% python3 -q
>>> import numpy as np
>>> np.set_printoptions(suppress=True, linewidth=160)
>>> F = np.array([[18, 45, 12, 30],
...     [45, 117, 24, 87],
...     [12, 24, 16, 4],
...     [30, 87, 4, 82]])
>>> F
array([[ 18,  45,  12,  30],
       [ 45, 117,  24,  87],
       [ 12,  24,  16,   4],
       [ 30,  87,   4,  82]])
>>> round(np.trace(np.linalg.pinv(F) @ F), 4)
np.float64(2.0)
>>> np.round(F @ np.linalg.pinv(F) @ F, 4)
array([[ 18.,  45.,  12.,  30.],
       [ 45., 117.,  24.,  87.],
       [ 12.,  24.,  16.,   4.],
       [ 30.,  87.,   4.,  82.]])
>>> Uu, sigma, VT = np.linalg.svd(F)
>>> V = VT[:(sigma > 1e-8).sum()]
>>> rng = np.random.default_rng(100411)
>>> vec = F[3] + 3 * F[0] + rng.integers(2) * np.eye(4)[2]
>>> vec
array([ 84., 222.,  41., 172.])
>>> np.round(np.diag(V.T @ V), 4)
array([0.1478, 0.6279, 0.505 , 0.7193])
>>> np.round(V.T @ V, 4)
array([[ 0.1478,  0.2791,  0.2193,  0.005 ],
       [ 0.2791,  0.6279,  0.2791,  0.2791],
       [ 0.2193,  0.2791,  0.505 , -0.3522],
       [ 0.005 ,  0.2791, -0.3522,  0.7193]])
>>> print(round(float(np.linalg.norm(vec - V.T @ V @ vec)), 4))
0.7036
>>> np.linalg.matrix_rank(np.vstack([F, vec]))
np.int64(3)
>>> def softmax(z):
...     e = np.exp(z - z.max(axis=-1, keepdims=True))
...     return e / e.sum(axis=-1, keepdims=True)
... 
>>> np.round(softmax(F).sum(axis=1), 4)
array([1., 1., 1., 1.])
>>> S = F @ F.T / np.sqrt(4)
>>> softmax(S).round(6).argmax(axis=1)
array([1, 1, 1, 1])
